>>> import numpy as np
>>> from numpy import linalg as LA
>>> np.set_printoptions(precision=3, suppress=True, linewidth=140, legacy="1.25")
>>> M2 = np.array([[-1, -2, -2], [1, -1, -1], [-2, -1, 0]])
>>> arr = M2 - M2.T
>>> arr
array([[ 0, -3,  0],
       [ 3,  0,  0],
       [ 0,  0,  0]])
>>> # skew, so no eigenvalue has a real part
>>> round(LA.norm(arr, 2) / LA.norm(arr), 3)
0.707
>>> LA.cond(arr) > 100
True
>>> np.argsort(-LA.norm(arr, axis=0).round(6), kind="stable")[:3]
array([0, 1, 2])
>>> A = np.load("case18.npy")
>>> A
array([[ 0.514, -0.12 , -0.262, -0.394, -1.527, -1.757, -1.754],
       [-0.386,  0.283,  1.166, -2.675,  0.404,  0.187, -0.245],
       [ 1.672,  0.265,  0.428,  0.33 ,  2.154, -0.679, -0.861],
       [-0.772,  1.029, -2.234, -0.723,  0.882, -0.953,  0.386],
       [ 0.9  , -0.866,  0.367, -0.404, -0.242, -1.574,  2.146],
       [ 2.058,  0.136, -1.226, -0.846, -0.723,  1.404,  0.19 ],
       [-0.386, -2.647, -0.872, -0.427,  0.712,  0.249, -0.575]])
>>> x = np.array([0, 3, -2, -1, 2, 2, -1])
>>> rhs = A @ x
>>> rhs
array([-4.257,  2.617,  3.419,  7.748, -8.706,  4.877, -3.275])
>>> np.round(LA.solve(A, A[:, 4]), 3) + 0
array([0., 0., 0., 0., 1., 0., 0.])
>>> np.round(LA.solve(A, rhs), 3) + 0
array([ 0.,  3., -2., -1.,  2.,  2., -1.])
>>> M2 = LA.inv(A)
>>> np.round(LA.cond(A), 3)
1.0
>>> LA.inv(M2)
array([[ 0.514, -0.12 , -0.262, -0.394, -1.527, -1.757, -1.754],
       [-0.386,  0.283,  1.166, -2.675,  0.404,  0.187, -0.245],
       [ 1.672,  0.265,  0.428,  0.33 ,  2.154, -0.679, -0.861],
       [-0.772,  1.029, -2.234, -0.723,  0.882, -0.953,  0.386],
       [ 0.9  , -0.866,  0.367, -0.404, -0.242, -1.574,  2.146],
       [ 2.058,  0.136, -1.226, -0.846, -0.723,  1.404,  0.19 ],
       [-0.386, -2.647, -0.872, -0.427,  0.712,  0.249, -0.575]])
>>> np.round(LA.det(A) * LA.det(M2), 3)
1.0
>>> round(LA.slogdet(A)[0], 3)
-1.0
>>> np.round(A @ M2, 3) + 0
array([[1., 0., 0., 0., 0., 0., 0.],
       [0., 1., 0., 0., 0., 0., 0.],
       [0., 0., 1., 0., 0., 0., 0.],
       [0., 0., 0., 1., 0., 0., 0.],
       [0., 0., 0., 0., 1., 0., 0.],
       [0., 0., 0., 0., 0., 1., 0.],
       [0., 0., 0., 0., 0., 0., 1.]])
>>> (np.abs(M2) > 1e-9).astype(int)
array([[1, 1, 1, 1, 1, 1, 1],
       [1, 1, 1, 1, 1, 1, 1],
       [1, 1, 1, 1, 1, 1, 1],
       [1, 1, 1, 1, 1, 1, 1],
       [1, 1, 1, 1, 1, 1, 1],
       [1, 1, 1, 1, 1, 1, 1],
       [1, 1, 1, 1, 1, 1, 1]])
>>> Q, _ = LA.qr(np.array([[-0.5, -0.4, -0.4, -0.2, 1.5, -0.1, -1.2, -0.3],
...     [0.8, 1.3, 0.4, 0.4, 0.6, 0.8, 1.4, -0.5],
...     [-0.6, 0.4, -0.7, 0.1, 0.1, -0.3, 0.3, 0.1],
...     [-1.1, -0.4, 1.1, 0.9, 0.9, -1.1, 1.2, -1.1],
...     [-0.5, -0.7, -0.4, 1.0, -0.9, -1.6, -2.0, 1.0],
...     [0.9, -0.8, -0.1, 0.2, 0.2, 1.4, 0.5, -0.1],
...     [-0.2, 0.6, -1.2, 0.4, -2.3, 0.3, 2.0, -0.6],
...     [-1.9, 0.5, 0.8, -0.8, -0.4, -1.1, -2.9, 0.5]]))
>>> evals = np.array([2, 0, 1, 0, 3, -1, 0, 3])
>>> E = Q @ np.diag(evals) @ Q.T
>>> E
array([[ 2.438,  0.524, -0.073,  0.37 , -0.182, -0.785, -0.144, -0.395],
       [ 0.524,  0.489, -0.145, -0.007, -0.303,  0.057, -0.419, -0.574],
       [-0.073, -0.145,  2.432,  0.073,  0.024,  0.259, -0.927, -0.007],
       [ 0.37 , -0.007,  0.073,  0.495,  0.115, -0.54 , -0.468,  0.511],
       [-0.182, -0.303,  0.024,  0.115,  0.011,  0.218,  0.555,  0.414],
       [-0.785,  0.057,  0.259, -0.54 ,  0.218, -0.015, -0.532, -0.495],
       [-0.144, -0.419, -0.927, -0.468,  0.555, -0.532,  0.939,  0.139],
       [-0.395, -0.574, -0.007,  0.511,  0.414, -0.495,  0.139,  1.211]])
>>> rng = np.random.default_rng(213)
>>> M2 = E + rng.integers(-2, 3, (8, 5)) @ rng.integers(-2, 3, (5, 8))
>>> M2
array([[12.438,  3.524,  8.927, -4.63 , -4.182,  0.215,  1.856, -0.395],
       [ 2.524, -2.511,  0.855,  2.993, -5.303, -2.943,  3.581, -1.574],
       [ 5.927,  1.855,  6.432,  0.073,  6.024,  7.259,  5.073, -2.007],
       [12.37 ,  3.993,  8.073, -5.505, -4.885, -0.54 , -2.468, -0.489],
       [11.818,  4.697,  4.024,  3.115,  6.011,  1.218, -3.445,  4.414],
       [13.215,  5.057,  9.259, -2.54 ,  1.218,  1.985, -0.532,  1.505],
       [ 5.856,  4.581,  6.073, -9.468, -2.445,  0.468, -3.061,  1.139],
       [-2.395, -2.574,  3.993,  0.511,  0.414,  2.505, 10.139,  1.211]])
>>> LA.matrix_rank(M2 - E, tol=1e-8)
5
>>> np.abs(M2 - E).sum(axis=1)
array([34., 22., 33., 38., 39., 35., 36., 21.])
>>> M2 - E
array([[10.,  3.,  9., -5., -4.,  1.,  2.,  0.],
       [ 2., -3.,  1.,  3., -5., -3.,  4., -1.],
       [ 6.,  2.,  4.,  0.,  6.,  7.,  6., -2.],
       [12.,  4.,  8., -6., -5.,  0., -2., -1.],
       [12.,  5.,  4.,  3.,  6.,  1., -4.,  4.],
       [14.,  5.,  9., -2.,  1.,  2.,  0.,  2.],
       [ 6.,  5.,  7., -9., -3.,  1., -4.,  1.],
       [-2., -2.,  4.,  0.,  0.,  3., 10.,  0.]])
>>> w1 = np.array([[2, 1], [0, 1], [1, 1], [0, 1], [2, 1], [0, 0], [0, 2], [1, 1]])
>>> b = np.array([1, -5])
>>> hid = np.maximum(M2 @ w1 + b, 0)
>>> LA.matrix_rank(hid)
2
>>> C = np.array([[3, 1], [0, -1]])
>>> (hid @ C).round(6).argmax(axis=1)
array([0, 0, 0, 0, 0, 0, 0, 0])
>>> evals, vecs = LA.eigh(E)
>>> x = np.array([1, 2, 1, 0, 3, 2, 3, 0])
>>> np.round(LA.eigvalsh(E[1:, 1:]), 3) + 0
array([-0.953,  0.   ,  0.   ,  0.292,  1.173,  2.05 ,  3.   ])
>>> round(x @ E @ x, 3)
5.208
>>> rk = LA.matrix_rank(E)
>>> rk
5
>>> ns = LA.svd(E)[2][rk:].T
>>> np.round(E @ ns, 3) + 0
array([[0., 0., 0.],
       [0., 0., 0.],
       [0., 0., 0.],
       [0., 0., 0.],
       [0., 0., 0.],
       [0., 0., 0.],
       [0., 0., 0.],
       [0., 0., 0.]])
>>> [int(LA.matrix_rank(E[:, :j + 1])) for j in range(8)]
[1, 2, 3, 4, 5, 5, 5, 5]
>>> [int(LA.matrix_rank(np.delete(E, i, axis=0))) for i in range(8)]
[5, 5, 5, 5, 5, 5, 5, 5]
>>> LA.matrix_rank(E.T @ E), LA.matrix_rank(E @ E.T)
(5, 5)
>>> mat = np.load("mat.npy")
>>> mat
array([[3.1, 0. , 1. ],
       [9. , 6.1, 1. ],
       [3. , 0. , 1.1]])
>>> # row 1 dominates
>>> evals, vecs = LA.eig(mat)
>>> evals
array([6.1, 4.1, 0.1])
>>> np.sort(LA.eigvals(mat @ mat))
array([ 0.01, 16.81, 37.21])
>>> mat @ vecs[:, 0] - evals[0] * vecs[:, 0]
array([0., 0., 0.])
>>> np.sort(LA.eigvals(mat.T))
array([0.1, 4.1, 6.1])
>>> labels = rng.permutation(3)
>>> labels
array([1, 0, 2])
>>> M2 = mat[labels][:, labels]
>>> np.allclose(M2, mat)
False
>>> np.round(np.trace(M2), 3)
10.3
>>> np.sort(np.abs(LA.eigvals(M2)))
array([0.1, 4.1, 6.1])
>>> round(LA.det(M2), 3), np.round(LA.det(mat[labels]), 3)
(2.501, -2.501)
>>> round(float(LA.det(arr[::-1])), 3)
0.0
>>> np.einsum("ii->", arr)
0
>>> LA.eigvals(arr)
array([0.+3.j, 0.-3.j, 0.+0.j])
>>> np.round(LA.eigvals(arr).sum().real, 3)
0.0
>>> Uu, sv, VT = LA.svd(mat)
>>> sv
array([11.559,  2.532,  0.085])
>>> np.argmax(sv[:-1] / (sv[1:] + 1e-6)) + 1
2
>>> M2 = Uu[:, :2] @ np.diag(sv[:2]) @ VT[:2]
>>> round(np.abs(mat - M2).max(), 3)
0.054
>>> np.round(LA.norm(mat - M2) / LA.norm(mat), 3)
0.007
>>> LA.matrix_rank(M2)
2
>>> W0 = np.load("dump.npy")
>>> W0
array([[ -2,   1,   1,  -1,   1],
       [ -4,   2,   4,   0,   3],
       [ -2,   2,   2,   1,   4],
       [  0,   0,   5,  -2,   4],
       [  1,   2,   5,   1,   1],
       [ -2,   5,   5,   1,  -2],
       [ -4,   3,   3,   4,  -1],
       [ -5,   4,   0,   2,  -3],
       [ -8,   5,  -1,   2,  -3],
       [-11,   8,  -4,   5,  -5],
       [-11,   8,  -6,   2,  -8],
       [-14,  11,  -8,  -1,  -8],
       [-15,  12,  -9,  -1, -10],
       [-16,  10,  -8,   0, -13],
       [-13,   9,  -7,   3, -10],
       [-11,   9, -10,   0, -11],
       [-12,   7, -13,   2, -11],
       [-11,   6, -14,   3, -13],
       [-11,   5, -11,   3, -16],
       [ -9,   3, -10,   3, -14],
       [-10,   0,  -8,   2, -16],
       [-10,  -2,  -8,  -1, -17],
       [-10,   0,  -9,   0, -15],
       [-12,   1,  -8,   2, -18],
       [-13,   0,  -8,  -1, -18],
       [-13,  -1, -10,  -4, -19]])
>>> labels = rng.permutation(8)
>>> labels
array([1, 0, 6, 5, 3, 4, 7, 2])
>>> M2 = E[labels][:, labels]
>>> round(float(LA.det(M2)), 3), np.round(LA.det(E[labels]), 3)
(0.0, 0.0)
>>> x = np.array([2, 1, 1, 1, 1])
>>> rhs = W0 @ x
>>> rhs
array([ -2,   1,   5,   7,  11,   5,   1,  -7, -13, -18, -26, -34, -38, -43, -31, -34, -39, -40, -41, -36, -42, -48, -44, -47, -53, -60])
>>> rhs = rhs + 0.02 * rng.normal(size=26)
>>> rhs
array([ -2.   ,   1.007,   5.025,   6.959,  10.987,   5.002,   0.982,  -6.977, -13.003, -18.004, -25.988, -34.013, -38.003, -43.013,
       -31.009, -33.964, -38.994, -40.007, -41.006, -35.962, -42.028, -47.977, -43.971, -47.03 , -52.976, -59.995])
>>> b, *_ = LA.lstsq(W0, rhs)
>>> b
array([2.   , 1.   , 0.999, 0.999, 1.   ])
>>> [round(float(LA.norm(LA.solve(W0.T @ W0 + lam * np.eye(5), W0.T @ rhs))), 2) for lam in (0, 1, 10, 100)]
[2.83, 2.81, 2.66, 2.22]
